$ python -q
>>> import numpy as np
>>> from numpy import linalg as LA
>>> np.set_printoptions(suppress=True, linewidth=140)
>>> rng = np.random.default_rng(13974)
>>> W0 = (rng.random((4, 4)) < 0.3) + np.eye(4)
>>> W0 /= W0.sum(axis=1, keepdims=True)
>>> print(W0.round(2))
[[0.67 0.   0.33 0.  ]
 [0.25 0.5  0.25 0.  ]
 [0.   0.   1.   0.  ]
 [0.   0.   0.33 0.67]]
>>> w, vecs = LA.eig(W0)
>>> print(np.round(np.sort(LA.eigvals(W0 @ W0)), 2))
[0.25 0.44 0.44 1.  ]
>>> print(np.round(np.prod(w), 2))
0.22
>>> print(W0 @ vecs[:, 0] - w[0] * vecs[:, 0])
[0. 0. 0. 0.]
>>> proj = np.triu(np.array([[2, 2, 2, 3], [1, 1, 3, 1], [1, 3, 3, 3], [0, 1, 1, 1]]), 1) + np.eye(4)
>>> Y = proj @ W0 @ LA.inv(proj)
>>> print(np.round(proj @ W0 - W0 @ proj, 2))
[[ 0.5  -0.33  2.17 -1.  ]
 [ 0.   -0.5   1.33 -1.33]
 [ 0.    0.    1.   -1.  ]
 [ 0.    0.    0.   -1.  ]]
>>> print(np.round(np.poly(Y), 2))
[ 1.   -2.83  2.94 -1.33  0.22]
>>> print(Y.round(2))
[[  1.17  -1.33   5.5  -16.67]
 [  0.25   0.     3.08  -9.33]
 [  0.     0.     2.    -4.  ]
 [  0.     0.     0.33  -0.33]]
>>> print(W0.sum(axis=1))
[1. 1. 1. 1.]
>>> pr = np.eye(4)[3]
>>> for _ in range(4):
...     pr = pr @ W0
...     print(pr.round(2))
... 
[0.   0.   0.33 0.67]
[0.   0.   0.56 0.44]
[0.  0.  0.7 0.3]
[0.  0.  0.8 0.2]
>>> X = np.load("arr.npy")
>>> print(X.round(2))
[[-0.63  0.46 -0.62]
 [ 0.27 -0.62 -0.74]
 [-0.72 -0.64  0.27]]
>>> x0 = np.array([0, -1, 3, 2])
>>> y = W0 @ x0
>>> print(y.round(2))
[1.   0.25 3.   2.33]
>>> print(np.round(LA.solve(W0, W0[:, 1]), 2))
[0. 1. 0. 0.]
>>> print(np.round(LA.solve(W0.T, W0[3]), 2))
[0. 0. 0. 1.]
>>> print(np.round(LA.solve(W0, y + W0[:, 3]), 2) + 0)
[ 0. -1.  3.  3.]
>>> print(np.round(LA.solve(W0, 3 * y), 2) + 0)
[ 0. -3.  9.  6.]
>>> Uu, sigma, Vh = LA.svd(X, full_matrices=False)
>>> print(np.round(np.cumsum(sigma ** 2) / np.sum(sigma ** 2), 2))
[0.33 0.67 1.  ]
>>> print(round(float(np.sqrt((sigma ** 2).sum())), 2), round(float(LA.norm(X)), 2))
1.73 1.73
>>> gram = X.T @ X
>>> print(gram.round(2) + 0)
[[1. 0. 0.]
 [0. 1. 0.]
 [0. 0. 1.]]
>>> print(np.round(LA.svd(X, compute_uv=False) ** 2, 2))
[1. 1. 1.]
>>> print(np.round(np.trace(gram), 2), np.round((X ** 2).sum(), 2))
3.0 3.0
>>> labels = rng.permutation(3)
>>> print(labels)
[2 1 0]
>>> Y = X[labels][:, labels]
>>> print(round(float(np.trace(Y)), 2))
-0.99
>>> print(np.round(np.sort(np.abs(LA.eigvals(Y))), 2))
[1. 1. 1.]
>>> print(np.round(np.diag(Y), 2))
[ 0.27 -0.62 -0.63]
>>> x0 = np.array([2, -3, 3])
>>> print(np.round(np.abs(LA.eigvals(X)), 2))
[1. 1. 1.]
>>> print(round(float(LA.norm(x0)), 2), round(LA.norm(X @ x0), 2))
4.69 4.69
>>> M = np.load("out8.npy")
>>> print(M.round(2))
[[-0.96  0.29 -0.05]
 [-0.13 -0.37 -0.04]
 [ 0.04 -0.05 -1.  ]
 [-0.26 -0.88  0.05]]
>>> # keeps lengths
>>> x0 = np.array([3, 2, 2])
>>> y = M @ x0
>>> print(np.round(LA.solve(M.T @ M, M.T @ y), 2))
[3. 2. 2.]
>>> print(np.round(LA.lstsq(M, y)[0], 2))
[3. 2. 2.]
>>> y = y + 0.1 * rng.normal(size=4)
>>> print(y.round(2))
[-2.47 -1.16 -1.89 -2.46]
>>> b, *_ = LA.lstsq(M, y)
>>> print(b.round())
[3. 2. 2.]
>>> print(b.round(2))
[3.07 1.98 1.93]
>>> print([round(float(LA.norm(LA.solve(M.T @ M + lam * np.eye(3), M.T @ y))), 2) for lam in (0, 1, 10, 100)])
[4.13, 2.07, 0.38, 0.04]
>>> print(np.round(LA.norm(M, 1), 2), round(float(LA.norm(M, np.inf)), 2))
1.59 1.3
>>> print(LA.norm(M, axis=1).argmax())
0
>>> print(round(LA.norm(M, 2), 2))
1.0
>>> print(np.round(LA.norm(M, "nuc"), 2))
3.0
>>> print(np.round(LA.norm(M) ** 2 / LA.norm(M, 2) ** 2, 2))
3.0
>>> print(round(float(LA.norm(M[1] - M[2])), 2))
1.03
>>> print(np.round(LA.norm(M, axis=0), 2))
[1. 1. 1.]
>>> def softmax(z):
...     e = np.exp(z - z.max(axis=-1, keepdims=True))
...     return e / e.sum(axis=-1, keepdims=True)
... 
>>> print(np.round(softmax(M[0]), 2))
[0.14 0.5  0.36]
>>> print(np.round(softmax(M[0] + 4), 2))
[0.14 0.5  0.36]
>>> print(np.round(softmax(M).sum(axis=1), 2))
[1. 1. 1. 1.]
>>> scores = M @ M.T / np.sqrt(3)
>>> print(np.round(softmax(scores), 2))
[[0.37 0.21 0.21 0.21]
 [0.23 0.25 0.24 0.28]
 [0.21 0.21 0.37 0.21]
 [0.21 0.25 0.2  0.34]]
>>> print(np.round(softmax(scores + np.triu(np.full(scores.shape, -np.inf), 1)), 2))
[[1.   0.   0.   0.  ]
 [0.48 0.52 0.   0.  ]
 [0.26 0.27 0.47 0.  ]
 [0.21 0.25 0.2  0.34]]
>>> print(softmax(scores).round(6).argmax(axis=1))
[0 3 2 3]
>>> print(np.round(softmax(scores)[0] @ M, 2))
[-0.43 -0.16 -0.23]
>>> O = M.astype(float).copy()
>>> for j in range(3):
...     O[:, j] -= O[:, :j] @ (O[:, :j].T @ O[:, j])
...     O[:, j] /= LA.norm(O[:, j])
... 
>>> print(O.round(2))
[[-0.96  0.29 -0.05]
 [-0.13 -0.37 -0.04]
 [ 0.04 -0.05 -1.  ]
 [-0.26 -0.88  0.05]]
>>> print(np.round(O.T @ M, 2) + 0)
[[1. 0. 0.]
 [0. 1. 0.]
 [0. 0. 1.]]
